>>> import numpy as np
>>> from numpy import linalg as LA
>>> np.set_printoptions(precision=2, suppress=True, linewidth=100)
>>> def tidy(a):
...     return np.round(a, 2) + 0
... 
>>> X = np.loadtxt("layer16.csv", delimiter=",")
>>> print(X)
[[ 0.77 -2.04 -0.23 -0.97  0.73  4.02  0.42]
 [-1.04  0.56 -0.17  0.91  2.03 -1.79  0.43]
 [-0.09 -0.56  0.04 -0.28  0.84  1.02  0.3 ]
 [ 0.72  0.2   0.32 -0.62 -2.28  0.33 -0.57]
 [-0.16 -0.84 -0.41  0.21  1.75  1.1   0.5 ]
 [-0.41 -0.48  0.44 -0.64  1.16  1.04  0.44]
 [-1.14  0.76 -0.5   1.48  2.34 -2.51  0.43]
 [ 0.99 -0.68  0.37 -1.21 -1.95  2.16 -0.36]
 [ 1.15 -0.88 -0.38 -0.38 -1.42  1.96 -0.32]
 [-0.17 -1.36  0.34 -1.02  1.7   2.72  0.68]]
>>> print(tidy(np.trace(LA.pinv(X) @ X)))
3.0
>>> print(tidy(X @ LA.pinv(X) @ X))
[[ 0.77 -2.04 -0.23 -0.97  0.73  4.02  0.42]
 [-1.04  0.56 -0.17  0.91  2.03 -1.79  0.43]
 [-0.09 -0.56  0.04 -0.28  0.84  1.02  0.3 ]
 [ 0.72  0.2   0.32 -0.62 -2.28  0.33 -0.57]
 [-0.16 -0.84 -0.41  0.21  1.75  1.1   0.5 ]
 [-0.41 -0.48  0.44 -0.64  1.16  1.04  0.44]
 [-1.14  0.76 -0.5   1.48  2.34 -2.51  0.43]
 [ 0.99 -0.68  0.37 -1.21 -1.95  2.16 -0.36]
 [ 1.15 -0.88 -0.38 -0.38 -1.42  1.96 -0.32]
 [-0.17 -1.36  0.34 -1.02  1.7   2.72  0.68]]
>>> print(np.unique(X.round(6), axis=0).shape)
(10, 7)
>>> U, sigma, vt = LA.svd(X)
>>> print(np.argmax(sigma[:-1] / (sigma[1:] + 1e-6)) + 1)
3
>>> B = U[:, :3] @ np.diag(sigma[:3]) @ vt[:3]
>>> print(tidy(B))
[[ 0.77 -2.04 -0.23 -0.97  0.73  4.02  0.42]
 [-1.04  0.56 -0.17  0.91  2.03 -1.79  0.43]
 [-0.09 -0.56  0.04 -0.28  0.84  1.02  0.3 ]
 [ 0.72  0.2   0.32 -0.62 -2.28  0.33 -0.57]
 [-0.16 -0.84 -0.41  0.21  1.75  1.1   0.5 ]
 [-0.41 -0.48  0.44 -0.64  1.16  1.04  0.44]
 [-1.14  0.76 -0.5   1.48  2.34 -2.51  0.43]
 [ 0.99 -0.68  0.37 -1.21 -1.95  2.16 -0.36]
 [ 1.15 -0.88 -0.38 -0.38 -1.42  1.96 -0.32]
 [-0.17 -1.36  0.34 -1.02  1.7   2.72  0.68]]
>>> print(LA.matrix_rank(B))
3
>>> print(tidy(np.abs(X - B).max()))
0.0
